>>> import numpy as np
>>> np.set_printoptions(suppress=True, linewidth=100)
>>> def rd(a):
...     return np.round(a, 2) + 0
... 
>>> m1 = np.array([[-5, 0, -1, -5, -3, 0],
...     [-5, 3, 0, 1, -1, 3],
...     [-5, -4, -5, 4, -5, 2],
...     [2, -5, -5, -1, -2, 0],
...     [3, -4, 5, 3, 5, -5],
...     [2, 1, -5, -3, -2, 4],
...     [1, 3, 3, -3, -4, -3],
...     [5, 5, 4, 1, 5, 3],
...     [-5, -2, 1, 1, -1, 2]])
>>> m1[:, 4] = 4 * m1[:, 0]
>>> m1
array([[ -5,   0,  -1,  -5, -20,   0],
       [ -5,   3,   0,   1, -20,   3],
       [ -5,  -4,  -5,   4, -20,   2],
       [  2,  -5,  -5,  -1,   8,   0],
       [  3,  -4,   5,   3,  12,  -5],
       [  2,   1,  -5,  -3,   8,   4],
       [  1,   3,   3,  -3,   4,  -3],
       [  5,   5,   4,   1,  20,   3],
       [ -5,  -2,   1,   1, -20,   2]])
>>> # looks like rank 5
>>> x = np.array([2, 5, 3, 7, 2, 3])
>>> print(m1 @ x)
[-88 -19 -51 -27  31   1   4 103 -44]
>>> m1 @ (2 * x)
array([-176,  -38, -102,  -54,   62,    2,    8,  206,  -88])
>>> np.einsum("ij,j->i", m1, x)
array([-88, -19, -51, -27,  31,   1,   4, 103, -44])
>>> print(np.linalg.norm(m1 @ x) <= np.linalg.norm(m1, 2) * np.linalg.norm(x) + 1e-9)
True
>>> print(m1 @ np.ones(6))
[-31. -18. -28.  -1.  14.   7.   5.  38. -23.]
>>> np.sign((m1 @ x).round(6))
array([-1, -1, -1, -1,  1,  1,  1,  1, -1])
>>> (m1 @ x).argmax()
np.int64(7)
>>> print(m1 @ np.eye(6)[3])
[-5.  1.  4. -1.  3. -3. -3.  1.  1.]
>>> x = np.array([5, 3, 8, 1, 1, 3])
>>> h1 = np.maximum(m1 @ x, 0)
>>> np.maximum(m1 @ x, 0) - np.maximum(-m1 @ x, 0)
array([-58, -26, -87, -38,  43, -10,  30, 102, -36])
>>> print(m1.T @ h1)
[ 669  428  713  141 2676    1]
>>> m1 * (h1 > 1e-9)[:, None]
array([[ 0,  0,  0,  0,  0,  0],
       [ 0,  0,  0,  0,  0,  0],
       [ 0,  0,  0,  0,  0,  0],
       [ 0,  0,  0,  0,  0,  0],
       [ 3, -4,  5,  3, 12, -5],
       [ 0,  0,  0,  0,  0,  0],
       [ 1,  3,  3, -3,  4, -3],
       [ 5,  5,  4,  1, 20,  3],
       [ 0,  0,  0,  0,  0,  0]])
>>> m1.reshape(-1, 2)
array([[ -5,   0],
       [ -1,  -5],
       [-20,   0],
       [ -5,   3],
       [  0,   1],
       [-20,   3],
       [ -5,  -4],
       [ -5,   4],
       [-20,   2],
       [  2,  -5],
       [ -5,  -1],
       [  8,   0],
       [  3,  -4],
       [  5,   3],
       [ 12,  -5],
       [  2,   1],
       [ -5,  -3],
       [  8,   4],
       [  1,   3],
       [  3,  -3],
       [  4,  -3],
       [  5,   5],
       [  4,   1],
       [ 20,   3],
       [ -5,  -2],
       [  1,   1],
       [-20,   2]])
>>> m1.reshape(2, -1)
array([[ -5,   0,  -1,  -5, -20,   0,  -5,   3,   0,   1, -20,   3,  -5,  -4,  -5,   4, -20,   2,
          2,  -5,  -5,  -1,   8,   0,   3,  -4,   5],
       [  3,  12,  -5,   2,   1,  -5,  -3,   8,   4,   1,   3,   3,  -3,   4,  -3,   5,   5,   4,
          1,  20,   3,  -5,  -2,   1,   1, -20,   2]])
>>> T = m1.reshape(9, 2, -1)
>>> print(np.einsum("ihd,ihd->ih", T, T))
[[ 26 425]
 [ 34 410]
 [ 66 420]
 [ 54  65]
 [ 50 178]
 [ 30  89]
 [ 19  34]
 [ 66 410]
 [ 30 405]]
>>> T.shape
(9, 2, 3)
>>> T.sum(axis=1)
array([[-10, -20,  -1],
       [ -4, -17,   3],
       [ -1, -24,  -3],
       [  1,   3,  -5],
       [  6,   8,   0],
       [ -1,   9,  -1],
       [ -2,   7,   0],
       [  6,  25,   7],
       [ -4, -22,   3]])
>>> print(np.einsum("ihd,jhd->hij", T, T).shape)
(2, 9, 9)
>>> print(np.swapaxes(T, 1, 2)[5])
[[ 2 -3]
 [ 1  8]
 [-5  4]]
>>> T.transpose(1, 0, 2)
array([[[ -5,   0,  -1],
        [ -5,   3,   0],
        [ -5,  -4,  -5],
        [  2,  -5,  -5],
        [  3,  -4,   5],
        [  2,   1,  -5],
        [  1,   3,   3],
        [  5,   5,   4],
        [ -5,  -2,   1]],

       [[ -5, -20,   0],
        [  1, -20,   3],
        [  4, -20,   2],
        [ -1,   8,   0],
        [  3,  12,  -5],
        [ -3,   8,   4],
        [ -3,   4,  -3],
        [  1,  20,   3],
        [  1, -20,   2]]])
>>> Uu, sig, Vt = np.linalg.svd(m1)
>>> print(rd(sig))
[49.55 12.22 11.38  8.23  3.04  0.  ]
>>> A2 = Uu[:, :5] @ np.diag(sig[:5]) @ Vt[:5]
>>> print(rd(A2))
[[ -5.   0.  -1.  -5. -20.   0.]
 [ -5.   3.   0.   1. -20.   3.]
 [ -5.  -4.  -5.   4. -20.   2.]
 [  2.  -5.  -5.  -1.   8.   0.]
 [  3.  -4.   5.   3.  12.  -5.]
 [  2.   1.  -5.  -3.   8.   4.]
 [  1.   3.   3.  -3.   4.  -3.]
 [  5.   5.   4.   1.  20.   3.]
 [ -5.  -2.   1.   1. -20.   2.]]
>>> rd(np.abs(m1 - A2).max())
np.float64(0.0)
>>> print(rd(np.linalg.norm(m1 - A2, 2)), rd(sig[5]))
0.0 0.0
>>> np.linalg.matrix_rank(A2)
np.int64(5)
>>> K = np.loadtxt("data.csv", delimiter=",")
>>> K
array([[-3., -2., -3., -2.],
       [-2.,  2., -2.,  2.],
       [ 9.,  6.,  9.,  6.],
       [ 6., -6.,  6., -6.]])
>>> # column 2 repeats column 0
>>> K @ K
array([[-26.,  -4., -26.,  -4.],
       [ -4., -16.,  -4., -16.],
       [ 78.,  12.,  78.,  12.],
       [ 12.,  48.,  12.,  48.]])
>>> (K - K.T) / 2
array([[ 0.,  0., -6., -4.],
       [ 0.,  0., -4.,  4.],
       [ 6.,  4.,  0.,  0.],
       [ 4., -4.,  0.,  0.]])
>>> (K + K.T) / 2
array([[-3., -2.,  3.,  2.],
       [-2.,  2.,  2., -2.],
       [ 3.,  2.,  9.,  6.],
       [ 2., -2.,  6., -6.]])
>>> rd(np.abs(np.linalg.eigvals(K)).max())
np.float64(7.4)
>>> np.allclose(K, K.T)
False
>>> print(rd(np.sort(np.abs(np.linalg.eigvals(K)))))
[0.  0.  5.4 7.4]
>>> rd(np.linalg.det(K))
np.float64(0.0)
>>> rd(np.linalg.matrix_power(K, 2))
array([[-26.,  -4., -26.,  -4.],
       [ -4., -16.,  -4., -16.],
       [ 78.,  12.,  78.,  12.],
       [ 12.,  48.,  12.,  48.]])
>>> np.allclose(K @ K.T, K.T @ K)
False
>>> A2 = K / np.linalg.norm(K, axis=1, keepdims=True)
>>> C2 = A2 @ A2.T
>>> print(rd(np.degrees(np.arccos(np.clip(C2[0, 3], -1, 1)))))
101.31
>>> print(rd(np.linalg.norm(A2, axis=1)))
[1. 1. 1. 1.]
>>> Uu, sig, Vt = np.linalg.svd(K)
>>> vecs = Vt[:(sig > 1e-8).sum()]
>>> rng = np.random.default_rng(7556)
>>> x = K[0] + -2 * K[3] + rng.integers(2) * np.eye(4)[2]
>>> x
array([-15.,  10., -14.,  10.])
>>> rd(np.linalg.norm(x - vecs.T @ vecs @ x))
np.float64(0.71)
>>> rd(vecs.T @ vecs)
array([[0.5, 0. , 0.5, 0. ],
       [0. , 0.5, 0. , 0.5],
       [0.5, 0. , 0.5, 0. ],
       [0. , 0.5, 0. , 0.5]])
>>> np.linalg.matrix_rank(np.vstack([K, x]))
np.int64(3)
>>> rd(np.diag(vecs.T @ vecs))
array([0.5, 0.5, 0.5, 0.5])
>>> A2 = np.array([[-2, 2, -5], [8, -2, 3], [5, 3, -3], [3, -1, 7]])
>>> np.einsum("ik,kj->ij", K, A2)
array([[ -31.,   -9.,    4.],
       [  16.,  -16.,   36.],
       [  93.,   27.,  -12.],
       [ -48.,   48., -108.]])
>>> np.linalg.matrix_rank(np.vstack([K, A2.T]))
np.int64(4)
>>> A2.T @ K.T
array([[ -31.,   16.,   93.,  -48.],
       [  -9.,  -16.,   27.,   48.],
       [   4.,   36.,  -12., -108.]])
>>> np.einsum("ij,ij->i", K, K)
array([ 26.,  16., 234., 144.])
>>> A2 = np.array([[-3, 3], [-2, -3], [2, 3]])
>>> W2 = np.array([[-2, 4, 1, -4, 3], [-4, -5, 1, -1, 1]])
>>> F = A2 @ W2 + 0.02 * rng.normal(size=(3, 5))
>>> rd(F)
array([[ -6.01, -26.99,   0.03,   9.  ,  -5.99],
       [ 15.96,   7.02,  -4.97,  10.98,  -9.  ],
       [-16.02,  -7.03,   5.02, -11.01,   8.99]])
>>> Uu, sig, Vt = np.linalg.svd(F)
>>> print(np.argmax(sig[:-1] / (sig[1:] + 1e-6)) + 1)
2
>>> A2 = Uu[:, :2] @ np.diag(sig[:2]) @ Vt[:2]
>>> print(rd(np.linalg.norm(F - A2, 2)), rd(sig[2]))
0.04 0.04
>>> np.linalg.matrix_rank(A2)
np.int64(2)
>>> rd(np.linalg.norm(F - A2) / np.linalg.norm(F))
np.float64(0.0)
>>> r0 = np.array([2, -3, -4, -3]) + 0.5
>>> E = np.eye(4) - 2 * np.outer(r0, r0) / (r0 @ r0)
>>> rd(E)
array([[ 0.6 ,  0.4 ,  0.56,  0.4 ],
       [ 0.4 ,  0.6 , -0.56, -0.4 ],
       [ 0.56, -0.56,  0.21, -0.56],
       [ 0.4 , -0.4 , -0.56,  0.6 ]])
>>> vals, vecs = np.linalg.eig(E)
>>> rd(np.sort(np.linalg.eigvals(E.T)))
array([-1.,  1.,  1.,  1.])
>>> rd(np.sort(np.linalg.eigvals(E @ E)))
array([1., 1., 1., 1.])
>>> rd(E @ vecs[:, 0] - vals[0] * vecs[:, 0])
array([0., 0., 0., 0.])
>>> print(rd(np.sort(np.linalg.eigvals(np.linalg.inv(E)))))
[-1.+0.j  1.+0.j  1.+0.j  1.+0.j]
>>> rd(vals)
array([ 1., -1.,  1.,  1.])
>>> A = np.loadtxt("sample12.csv", delimiter=",")
>>> print(A)
[[ 1.92  1.02  1.87  3.01]
 [ 1.93  0.96  2.12  3.2 ]
 [ 2.07  0.98  2.06  3.1 ]
 [ 1.95  1.19  1.88  3.  ]
 [ 2.07  0.95  2.04  3.11]
 [ 1.82  0.87  2.01  2.88]
 [ 1.93  0.95  2.05  2.81]
 [ 2.01  1.09  1.96  3.18]
 [ 2.99  1.92  2.99  3.03]
 [ 3.07  1.91  2.98  2.98]
 [ 2.99  2.04  3.01  2.95]
 [ 2.92  1.98  2.9   2.88]
 [ 3.03  2.18  3.02  3.06]
 [ 3.04  2.16  3.23  3.17]
 [ 3.05  1.86  3.02  2.9 ]
 [ 3.06  2.05  2.95  2.95]
 [-0.14  2.07  1.    0.94]
 [ 0.09  2.    0.94  0.87]
 [-0.13  2.13  1.01  1.01]
 [ 0.04  2.03  0.9   1.13]
 [ 0.18  1.91  1.15  0.8 ]
 [-0.1   1.72  1.06  0.81]
 [-0.01  1.87  1.16  0.9 ]
 [-0.07  1.91  0.87  0.86]]
>>> labels = A[:, 1] > np.median(A[:, 1])
>>> r0 = A[labels].mean(axis=0) - A[~labels].mean(axis=0)
>>> np.argsort(-np.abs(r0).round(6), kind="stable")
array([1, 2, 0, 3])
>>> ((A - A.mean(axis=0)) @ r0 > 0).astype(int)
array([0, 0, 0, 0, 0, 0, 0, 0, 1, 1, 1, 1, 1, 1, 1, 1, 0, 0, 0, 0, 0, 0, 0, 0])
>>> print(labels.astype(int))
[0 0 0 0 0 0 0 0 1 0 1 1 1 1 0 1 1 1 1 1 0 0 0 0]
>>> Xs = (A - A.mean(axis=0)) / A.std(axis=0)
>>> np.argwhere(np.abs(Xs) > 2)
array([], shape=(0, 2), dtype=int64)
>>> beta = np.linalg.lstsq(np.delete(Xs, 3, axis=1), Xs[:, 3])[0]
>>> np.abs(beta).argmax()
np.int64(0)
>>> rd(1 - np.var(Xs[:, 3] - np.delete(Xs, 3, axis=1) @ beta))
np.float64(0.97)
>>> X = np.load("a.npy")
>>> rd(X)
array([[ 0.  ,  0.51, -0.28, -0.13, -0.21,  0.5 , -0.39],
       [ 0.24, -0.57,  0.05,  0.03,  0.49,  0.44, -0.34],
       [ 0.5 ,  0.33, -0.24,  0.31,  0.3 ,  0.18,  0.04],
       [ 0.05,  0.16,  0.47, -0.52,  0.13, -0.19, -0.55],
       [-0.24, -0.18, -0.77, -0.44,  0.17, -0.17, -0.11],
       [-0.64, -0.15,  0.12,  0.12,  0.11,  0.4 ,  0.06],
       [ 0.05,  0.05, -0.09,  0.19,  0.42, -0.49, -0.1 ],
       [ 0.37, -0.47, -0.12,  0.01, -0.61, -0.04, -0.18],
       [-0.29,  0.01, -0.09,  0.61, -0.14, -0.22, -0.61]])
>>> x = np.array([1, 2, 2, -1, 0, -1, -1])
>>> np.sign((X @ x).round(6))
array([ 1., -1.,  1.,  1., -1., -1.,  1., -1., -1.])
>>> print(rd(np.einsum("ij,j->i", X, x)))
[ 0.49 -0.93  0.16  2.59 -1.42 -1.27  0.36 -0.61 -0.23]
>>> rd((X * x).sum(axis=1))
array([ 0.49, -0.93,  0.16,  2.59, -1.42, -1.27,  0.36, -0.61, -0.23])
>>> rank = np.linalg.matrix_rank(K)
>>> print(rank)
2
>>> N = np.linalg.svd(K)[2][rank:].T
>>> [int(np.linalg.matrix_rank(K[:i])) for i in range(1, len(K) + 1)]
[1, 2, 2, 2]
>>> [int(np.linalg.matrix_rank(K[:, :j + 1])) for j in range(4)]
[1, 2, 2, 2]
>>> N.shape
(4, 2)
>>> print(rd(N @ N.T))
[[ 0.5  0.  -0.5  0. ]
 [ 0.   0.5  0.  -0.5]
 [-0.5  0.   0.5  0. ]
 [ 0.  -0.5  0.   0.5]]
>>> M = np.array([[1, -2, 1], [2, 0, -1], [-1, 0, 1]])
>>> M
array([[ 1, -2,  1],
       [ 2,  0, -1],
       [-1,  0,  1]])
>>> labels = rng.permutation(3)
>>> labels
array([2, 1, 0])
>>> A2 = M[labels][:, labels]
>>> np.trace(A2)
np.int64(2)
>>> print(rd(np.linalg.det(A2)), rd(np.linalg.det(M[labels])))
2.0 -2.0
